>>> import numpy as np
>>> np.set_printoptions(precision=3, suppress=True, linewidth=140, floatmode="fixed")
>>> W0 = np.load("block7.npy")
>>> W0
array([[ 2,  0, -1, -2],
       [-2,  2,  0, -1],
       [-1, -2,  2,  0],
       [ 0, -1, -2,  2]])
>>> O = W0.astype(float).copy()
>>> for j in range(4):
...     O[:, j] -= O[:, :j] @ (O[:, :j].T @ O[:, j])
...     O[:, j] /= np.linalg.norm(O[:, j])
... 
>>> np.round(O.T @ O, 3) + 0
array([[1.000, 0.000, 0.000, 0.000],
       [0.000, 1.000, 0.000, 0.000],
       [0.000, 0.000, 1.000, 0.000],
       [0.000, 0.000, 0.000, 1.000]])
>>> np.round(O.T @ W0, 3) + 0
array([[ 3.000, -0.667, -1.333, -0.667],
       [ 0.000,  2.925, -0.988, -1.519],
       [ 0.000,  0.000,  2.499, -1.756],
       [ 0.000,  0.000,  0.000,  1.778]])
>>> f = np.array([2, 2, -1, 0])
>>> out = W0 + np.outer(f, np.eye(4)[2])
>>> np.linalg.matrix_rank(np.linalg.inv(out) - np.linalg.inv(W0), tol=1e-8)
np.int64(1)
>>> np.round(np.linalg.det(out) / np.linalg.det(W0), 3), round(float(1 + np.linalg.solve(W0, f)[2]), 3)
(np.float64(-0.026), -0.026)
>>> np.linalg.matrix_rank(out - W0)
np.int64(1)
>>> gram = W0.T @ W0
>>> np.diag(gram)
array([9, 9, 9, 9])
>>> np.linalg.matrix_rank(gram)
np.int64(4)
>>> np.trace(gram), (W0 ** 2).sum()
(np.int64(36), np.int64(36))
>>> np.allclose(gram, gram.T)
True
>>> round(np.linalg.det(W0.T), 3)
np.float64(-39.0)
>>> np.poly(W0)
array([  1.000,  -8.000,  22.000,  -8.000, -39.000])
>>> round(np.linalg.det(W0[::-1]), 3)
np.float64(-39.0)
>>> arr = np.array([[2, 0], [0, 3]])
>>> round(float(np.linalg.det(arr)), 3)
6.0
>>> np.sort(np.linalg.eigvals(arr).real)
array([2.000, 3.000])
>>> out = np.array([[2], [3], [-3], [3]])
>>> C = np.array([[-2, -1, 2, 3]])
>>> rng = np.random.default_rng(9543)
>>> A = out @ C + 0.05 * rng.normal(size=(4, 4))
>>> A
array([[-3.958, -1.912,  3.989,  5.936],
       [-5.980, -2.979,  6.008,  9.029],
       [ 5.936,  3.079, -6.092, -8.969],
       [-5.957, -3.072,  5.977,  9.095]])
>>> f = np.array([2, 2])
>>> np.correlate(A[3], A[0], "full")
array([-35.363, -41.999,  34.613, 107.283,  37.014, -41.043, -36.000])
>>> np.convolve(A[3], f)
array([-11.914, -18.058,   5.809,  30.144,  18.190])
>>> np.cross(A[3, :3], A[0, :3])
array([-0.829,  0.104, -0.773])
>>> K = np.load("out18.npy")
>>> K
array([[ 2.099, -1.448,  0.100],
       [ 0.935, -0.519, -0.150],
       [-1.880,  1.769, -0.329],
       [-1.164,  0.656, -0.221],
       [ 0.673, -0.264, -0.018],
       [ 1.584, -2.297, -0.290],
       [ 0.868, -1.149,  0.033],
       [-1.885,  1.476,  0.396],
       [-0.103,  0.311,  0.375],
       [ 0.676, -1.872, -0.067],
       [ 0.935, -0.840,  0.466],
       [ 1.101, -0.669, -0.020],
       [-1.438,  1.017,  0.043],
       [ 1.819, -1.169,  0.042],
       [-0.697,  1.321,  0.550],
       [-0.952,  0.456,  0.110],
       [ 0.822, -1.455, -0.517],
       [-1.202,  0.964,  0.216],
       [-1.413,  1.776,  0.200],
       [ 1.017, -0.724, -0.027],
       [ 0.275,  0.145,  0.488],
       [ 0.641, -0.369, -0.173],
       [-0.093, -0.716,  0.184],
       [-2.042,  1.745, -0.243],
       [-0.603,  0.143, -0.111],
       [ 1.661, -1.505, -0.422]])
>>> lab = K[:, 2] > np.median(K[:, 2])
>>> f = K[lab].mean(axis=0) - K[~lab].mean(axis=0)
>>> np.argsort(-np.abs(f).round(6), kind="stable")
array([1, 2, 0])
>>> ((K - K.mean(axis=0)) @ f > 0).astype(int)
array([0, 0, 1, 1, 0, 0, 0, 1, 1, 0, 0, 0, 1, 0, 1, 1, 0, 1, 1, 0, 1, 0, 0, 1, 1, 0])
>>> round((((K - K.mean(axis=0)) @ f > 0) == lab).mean(), 3)
np.float64(0.654)
